$ ipython --no-banner

In [1]: import numpy as np

In [2]: import numpy.linalg as la

In [3]: np.set_printoptions(precision=2, suppress=True, linewidth=100, sign=" ")

In [4]: def rd(a):
   ...:     return np.round(a, 2) + 0
   ...: 

In [5]: J = np.load("data.npy")

In [6]: J
Out[6]: 
array([[ 1,  2,  1, -1],
       [ 0,  0,  0, -1],
       [ 0,  0,  1,  0],
       [ 0,  0,  0,  0]])

In [7]: J @ J
Out[7]: 
array([[ 1,  2,  2, -3],
       [ 0,  0,  0,  0],
       [ 0,  0,  1,  0],
       [ 0,  0,  0,  0]])

In [8]: (J + J.T) / 2
Out[8]: 
array([[ 1. ,  1. ,  0.5, -0.5],
       [ 1. ,  0. ,  0. , -0.5],
       [ 0.5,  0. ,  1. ,  0. ],
       [-0.5, -0.5,  0. ,  0. ]])

In [9]: np.allclose(J @ J.T, J.T @ J)
Out[9]: False

In [10]: la.matrix_power(J, 4)
Out[10]: 
array([[ 1,  2,  4, -3],
       [ 0,  0,  0,  0],
       [ 0,  0,  1,  0],
       [ 0,  0,  0,  0]])

In [11]: rd(la.det(J))
Out[11]: np.float64(0.0)

In [12]: rng = np.random.default_rng(38)

In [13]: other = J + rng.integers(-2, 3, (4, 3)) @ rng.integers(-2, 3, (3, 4))

In [14]: other
Out[14]: 
array([[ 0,  2,  2,  1],
       [-1, -4, -4, -3],
       [ 0,  4,  6,  4],
       [-6,  8,  4,  4]])

In [15]: np.abs(other - J).sum(axis=1)
Out[15]: array([  4,  11,  13,  22])

In [16]: la.matrix_rank(other - J, tol=1e-8)
Out[16]: np.int64(3)

In [17]: vec = np.array([2, 3, 1, 2])

In [18]: target = other @ vec

In [19]: b, lr = np.zeros(4), 1 / la.norm(other, 2) ** 2

In [20]: for i in range(20):
    ...:     b -= lr * other.T @ (other @ b - target)
    ...:     if i % 5 == 0: print(i, round(la.norm(other @ b - target), 2))
    ...: 
0 9.65
5 5.12
10 3.29
15 2.65

In [21]: rd(b)
Out[21]: array([ 0.89,  1.76,  2.33,  1.55])

In [22]: rd(la.cond(other))
Out[22]: np.float64(35.76)

In [23]: rk = la.matrix_rank(J)

In [24]: rk
Out[24]: np.int64(3)

In [25]: N = la.svd(J)[2][rk:].T

In [26]: [int(la.matrix_rank(J[:i])) for i in range(1, len(J) + 1)]
Out[26]: [1, 2, 3, 3]

In [27]: rd(N[:, 0] / N[np.abs(N[:, 0]).round(6).argmax(), 0])
Out[27]: array([ 1. , -0.5,  0. ,  0. ])

In [28]: la.matrix_rank(J.T @ J), la.matrix_rank(J @ J.T)
Out[28]: (np.int64(3), np.int64(3))

In [29]: np.allclose(J @ N, 0)
Out[29]: True

In [30]: [int(la.matrix_rank(np.delete(J, i, axis=0))) for i in range(4)]
Out[30]: [2, 2, 2, 3]

In [31]: rd(N @ N.T)
Out[31]: 
array([[ 0.8, -0.4,  0. ,  0. ],
       [-0.4,  0.2,  0. ,  0. ],
       [ 0. ,  0. ,  0. ,  0. ],
       [ 0. ,  0. ,  0. ,  0. ]])

In [32]: arr = np.load("block4.npy")

In [33]: arr
Out[33]: 
array([[11., -9., -9.],
       [-9., 11.,  9.],
       [-9.,  9., 11.]])

In [34]: w, vecs = la.eig(arr)

In [35]: rd(np.sort(la.eigvals(arr.T)))
Out[35]: array([  2.,   2.,  29.])

In [36]: rd(w)
Out[36]: array([  2.,  29.,   2.])

In [37]: L = la.cholesky(arr)

In [38]: L @ L.T
Out[38]: 
array([[11., -9., -9.],
       [-9., 11.,  9.],
       [-9.,  9., 11.]])

In [39]: arr - arr[0]
Out[39]: 
array([[  0.,   0.,   0.],
       [-20.,  20.,  18.],
       [-20.,  18.,  20.]])

In [40]: arr.sum(axis=0)
Out[40]: array([-7., 11., 11.])

In [41]: np.count_nonzero(arr)
Out[41]: np.int64(9)

In [42]: arr.shape
Out[42]: (3, 3)

In [43]: rd(la.svd(arr, compute_uv=False))
Out[43]: array([ 29.,   2.,   2.])

In [44]: la.matrix_rank(arr)
Out[44]: np.int64(3)

In [45]: rd(arr.mean(axis=0))
Out[45]: array([-2.33,  3.67,  3.67])

In [46]: np.abs(arr).max()
Out[46]: np.float64(11.0)

In [47]: F = np.load("x.npy")

In [48]: F
Out[48]: 
array([[ 0.41, -0.89,  2.84],
       [-0.73,  0.81, -2.79],
       [-1.51,  2.4 , -0.97],
       [-2.66, -0.13,  1.38],
       [-0.35, -2.56,  1.53],
       [ 0.49, -1.06,  2.76],
       [-1.16, -2.46,  1.25],
       [ 1.3 , -0.54, -2.65],
       [ 2.44, -1.36,  1.09],
       [ 0.77, -0.63, -2.83],
       [ 2.28,  1.83, -0.68],
       [-2.25, -0.44, -1.94],
       [-2.52, -1.04, -1.25],
       [ 1.78,  1.67, -1.75],
       [ 2.85,  0.63,  0.7 ],
       [ 1.31, -0.83, -2.57],
       [ 2.74, -1.13, -0.45],
       [ 0.72, -0.7 , -2.83],
       [-0.53,  2.75,  1.07],
       [ 2.5 ,  0.07,  1.66],
       [ 1.97, -2.1 , -0.85],
       [-1.92, -1.51, -1.74],
       [ 0.99, -2.53,  1.26],
       [ 1.86,  2.18,  0.89],
       [-1.36, -0.78,  2.55],
       [ 0.  , -0.01,  3.  ]])

In [49]: Uu, sigma, vt = la.svd(J)

In [50]: vecs = vt[:(sigma > 1e-8).sum()]

In [51]: vec = J[0] + 3 * J[2] + rng.integers(2) * np.eye(4)[1]

In [52]: vec
Out[52]: array([ 1.,  3.,  4., -1.])

In [53]: rd(vecs.T @ vecs)
Out[53]: 
array([[ 0.2,  0.4,  0. ,  0. ],
       [ 0.4,  0.8,  0. ,  0. ],
       [ 0. ,  0. ,  1. ,  0. ],
       [ 0. ,  0. ,  0. ,  1. ]])

In [54]: rd(np.diag(vecs.T @ vecs))
Out[54]: array([ 0.2,  0.8,  1. ,  1. ])

In [55]: np.allclose(vecs.T @ vecs @ vec, vec)
Out[55]: False

In [56]: la.matrix_rank(np.vstack([J, vec]))
Out[56]: np.int64(4)
